$ python -q
>>> import numpy as np
>>> np.set_printoptions(precision=2, suppress=True, linewidth=120)
>>> sigma = 20 * 0.9 ** np.arange(4)
>>> q, _ = np.linalg.qr(np.array([[0.7, 1.2, 0.3, 0.2],
...     [0.2, -0.3, -3.0, 1.1],
...     [1.0, 0.9, -2.2, 1.8],
...     [-0.1, 0.6, -0.6, 1.7]]))
>>> rng = np.random.default_rng(3853)
>>> M = rng.normal(size=(29, 4)) * sigma @ q
>>> M
array([[  0.7 ,  -6.81,  17.63,  19.14],
       [ 11.52,  16.77, -13.78,  43.89],
       [  1.8 , -12.77,  -1.34,  -5.61],
       [ 24.06,  -3.41, -20.79,  11.14],
       [ 13.21,   2.57, -19.13,  37.7 ],
       [  6.83, -25.9 ,  -6.25,  -3.42],
       [ 12.9 ,  22.21,   5.4 ,  28.21],
       [-20.39,  -7.87,  -5.61,  -2.99],
       [ 20.45,  13.64,  38.68, -14.85],
       [ 23.73,   1.44, -14.61,  -9.03],
       [-23.67,  -7.76,  14.16,  -8.78],
       [ -0.94,   5.23,   6.15,  -2.43],
       [-18.78,  25.9 ,  -5.28,  24.99],
       [ -0.7 , -18.28,  27.33, -14.2 ],
       [  4.58, -35.48,  -8.65,  -3.27],
       [ -8.49, -26.92,   9.18, -18.34],
       [-13.72,  -6.42,   7.69, -19.88],
       [-15.  ,   6.42,  21.16, -49.44],
       [-12.35,  29.46,  21.94,   0.28],
       [-33.89, -10.97,   2.84, -27.48],
       [ -6.92,  11.64, -20.93, -24.28],
       [ -4.65,  -8.78,  12.56,   9.31],
       [ 34.52, -18.12,  -9.2 , -43.56],
       [ 40.04,  17.82,  10.49,  15.64],
       [ 17.42,  14.84,  11.96,  24.19],
       [-14.02,  -5.72,  -4.76,  30.3 ],
       [ 10.25,  13.54,   2.45, -38.28],
       [ 30.33,   0.75, -18.46, -10.13],
       [ -4.2 ,  34.93,   6.58,  -8.91]])
>>> basis = M[[1, 13]].astype(float)
>>> for _ in range(3):
...     z = np.linalg.norm(M[:, None] - basis, axis=-1).argmin(axis=1)
...     basis = np.array([M[z == j].mean(axis=0) for j in range(2)])
... 
>>> z
array([0, 0, 1, 0, 0, 1, 0, 1, 1, 1, 1, 1, 0, 1, 1, 1, 1, 1, 1, 1, 1, 1, 1, 0, 0, 0, 1, 1, 1])
>>> basis
array([[  9.67,   9.35,  -2.03,  26.13],
       [ -0.62,  -3.11,   4.28, -14.76]])
>>> np.abs(basis[1] - basis[0]).argmax()
np.int64(3)
>>> arr = np.load("w.npy")
>>> arr
array([[ 1,  0,  0,  0,  0,  0],
       [-1, -1,  0,  0,  0,  0],
       [ 2,  1,  0,  0,  0,  0],
       [ 0,  0,  1,  0,  0,  0],
       [ 0,  0, -1, -1,  0,  0],
       [ 0,  0,  2,  1,  0,  0],
       [ 0,  0,  0,  0,  1,  0],
       [ 0,  0,  0,  0, -1, -1],
       [ 0,  0,  0,  0,  2,  1]])
>>> G = arr.T @ arr
>>> np.trace(G), (arr ** 2).sum()
(np.int64(24), np.int64(24))
>>> G
array([[6, 3, 0, 0, 0, 0],
       [3, 2, 0, 0, 0, 0],
       [0, 0, 6, 3, 0, 0],
       [0, 0, 3, 2, 0, 0],
       [0, 0, 0, 0, 6, 3],
       [0, 0, 0, 0, 3, 2]])
>>> np.allclose(G, G.T)
True
>>> (arr @ arr.T).shape
(9, 9)
>>> np.linalg.eigvalsh(G)[::-1]
array([7.61, 7.61, 7.61, 0.39, 0.39, 0.39])
>>> np.linalg.svd(arr, compute_uv=False) ** 2
array([7.61, 7.61, 7.61, 0.39, 0.39, 0.39])
>>> np.linalg.matrix_rank(G)
np.int64(6)
>>> J = np.load("x.npy")
>>> J
array([[ 0.4, -0.4,  0.2, -0.7, -1.3, -1.1, -0.7, -0.1],
       [-0.8,  0.5, -0.7, -1.1,  1.4,  0. , -0.2,  1. ],
       [ 1.4, -1.7,  0.3, -1.8,  0.4,  0.5,  0.5,  0.3],
       [ 0.4,  0.6, -1.8, -0.9, -0.7,  0.1,  2. ,  0.3],
       [-0.3, -0.9,  0.6, -1. ,  0.7, -1.8, -0.6,  0.7],
       [-1. ,  0.1, -0.3,  0.3, -0.9,  0.4,  0.9,  1.4],
       [ 0.3,  0.7,  1.1, -0.7, -0.6, -0.3,  0.5, -0.5],
       [-0.5,  0.9, -1.2,  1.1,  0.3, -0.5,  2. , -2.3],
       [-1.2,  0.2, -0.6, -0.6, -0.7, -0.6, -0.7,  0. ],
       [ 1.2,  0.4, -1.7,  0. , -0.9, -1.6, -1.6,  0.4]])
>>> Y = np.c_[J[:, :7] @ np.array([[2, -2, 0, -3, 3, -1, 0],
...     [-2, 2, 2, 0, 3, 1, 3],
...     [-1, -1, 1, -1, -2, 2, -1],
...     [0, 2, -2, -3, 1, 0, 3],
...     [-1, -1, 3, 3, -1, -1, 0],
...     [2, 2, 0, 0, 2, 1, 3],
...     [-3, -2, 2, -3, -2, 3, -3]]), np.array([2, 1, 0, 2, 2, 3, 2, 3, 3, 2])]
>>> Y.round(2) + 0
array([[  2.6,  -2.7,  -4.5,  -1.1,  -0.6,  -2.3,  -4.7,   2. ],
       [ -2.7,   0.1,   6.3,  11.2,  -1.6,  -2.1,  -0.5,   1. ],
       [  5. , -10.5,   2.7,   0.6,  -3.7,  -0.9, -10.8,   0. ],
       [ -3.7,  -2.7,   3.1,  -4.8,   2.6,   3.4,  -4.8,   2. ],
       [ -1.9,  -6.9,   1.7,   7.2,  -8.9,  -3.7,  -9.9,   2. ],
       [ -2.9,   3. ,  -1.6,  -3. ,  -1.9,   4.5,   0. ,   3. ],
       [ -3.4,  -2.7,   3.1,  -3.2,  -0.9,   4.4,  -3.5,   2. ],
       [ -8.9,   0.9,   3.3,  -5.7,  -0.6,   4.2,  -0.3,   3. ],
       [ -0.6,   3.1,  -2.5,   6. ,  -1.5,  -1.8,  -0.3,   3. ],
       [  5.8,   1. ,  -6.8,   0.2,   9.1,  -9.7,   2.9,   2. ]])
>>> np.round(np.linalg.norm(Y - J @ np.linalg.lstsq(J, Y)[0], axis=0), 2) + 0
array([0.  , 0.  , 0.  , 0.  , 0.  , 0.  , 0.  , 2.32])
>>> np.round(np.linalg.lstsq(J, Y[:, 0])[0], 2) + 0
array([ 2., -2., -1.,  0., -1.,  2., -3.,  0.])
>>> proj = J @ np.linalg.solve(J.T @ J, J.T)
>>> np.diag(proj)
array([0.44, 0.79, 0.84, 0.74, 0.93, 0.77, 0.87, 0.89, 0.84, 0.88])
>>> np.linalg.matrix_rank(np.eye(10) - proj)
np.int64(2)
>>> E = np.loadtxt("out12.csv", delimiter=",")
>>> E
array([[  0.,   1.,  -1.,   0.,   2.,  -4.],
       [-14.,   0., -12., -15.,  -8., -10.],
       [  0., -11.,   1.,   4., -10.,   7.],
       [  4.,  -3.,   3.,   6.,  -2.,   2.],
       [-12., -12., -10.,  -8., -18.,  -4.],
       [-16.,  -8., -14., -14., -14., -10.],
       [ 10.,  -1.,   9.,  11.,   4.,   9.],
       [-24., -19., -21., -18., -28., -13.],
       [  8.,   7.,   8.,   5.,  11.,   8.],
       [ 10.,   5.,   6.,  10.,  11.,  -4.],
       [ 10.,  12.,   9.,   6.,  13.,   5.]])
>>> # rank 4
>>> U, sigma, Vt = np.linalg.svd(J, full_matrices=False)
>>> sigma
array([4.62, 3.71, 3.33, 3.  , 2.54, 2.25, 1.48, 1.21])
>>> (sigma > 1e-8).sum()
np.int64(8)
>>> np.abs(U[:, 0]).round(6).argmax()
np.int64(7)
>>> U, sigma, Vt = np.linalg.svd(E)
>>> np.argmax(sigma[:-1] / (sigma[1:] + 1e-6)) + 1
np.int64(4)
>>> sigma.round(2) + 0
array([80.61, 26.03, 11.28,  2.77,  0.  ,  0.  ])
>>> Y = U[:, :4] @ np.diag(sigma[:4]) @ Vt[:4]
>>> round(float(np.linalg.norm(E - Y) / np.linalg.norm(E)), 2)
0.0
>>> np.linalg.matrix_rank(Y)
np.int64(4)
>>> Y.round(2) + 0
array([[  0.,   1.,  -1.,   0.,   2.,  -4.],
       [-14.,   0., -12., -15.,  -8., -10.],
       [  0., -11.,   1.,   4., -10.,   7.],
       [  4.,  -3.,   3.,   6.,  -2.,   2.],
       [-12., -12., -10.,  -8., -18.,  -4.],
       [-16.,  -8., -14., -14., -14., -10.],
       [ 10.,  -1.,   9.,  11.,   4.,   9.],
       [-24., -19., -21., -18., -28., -13.],
       [  8.,   7.,   8.,   5.,  11.,   8.],
       [ 10.,   5.,   6.,  10.,  11.,  -4.],
       [ 10.,  12.,   9.,   6.,  13.,   5.]])
>>> np.round(np.linalg.norm(E - Y, 2), 2), round(float(sigma[4]), 2)
(np.float64(0.0), 0.0)
>>> U, sigma, Vt = np.linalg.svd(E)
>>> vecs = Vt[:(sigma > 1e-8).sum()]
>>> x0 = E[2] + 5 * E[4] + rng.integers(2) * np.eye(6)[5]
>>> x0
array([ -60.,  -71.,  -49.,  -36., -100.,  -12.])
>>> np.round(np.linalg.norm(x0 - vecs.T @ vecs @ x0), 2)
np.float64(0.28)
>>> np.diag(vecs.T @ vecs)
array([0.35, 0.93, 0.24, 0.57, 0.99, 0.92])
>>> np.allclose(E[:-1].T @ np.linalg.lstsq(E[:-1].T, E[-1])[0], E[-1])
True
>>> np.round(E @ np.linalg.pinv(E) @ E, 2) + 0
array([[  0.,   1.,  -1.,   0.,   2.,  -4.],
       [-14.,   0., -12., -15.,  -8., -10.],
       [  0., -11.,   1.,   4., -10.,   7.],
       [  4.,  -3.,   3.,   6.,  -2.,   2.],
       [-12., -12., -10.,  -8., -18.,  -4.],
       [-16.,  -8., -14., -14., -14., -10.],
       [ 10.,  -1.,   9.,  11.,   4.,   9.],
       [-24., -19., -21., -18., -28., -13.],
       [  8.,   7.,   8.,   5.,  11.,   8.],
       [ 10.,   5.,   6.,  10.,  11.,  -4.],
       [ 10.,  12.,   9.,   6.,  13.,   5.]])
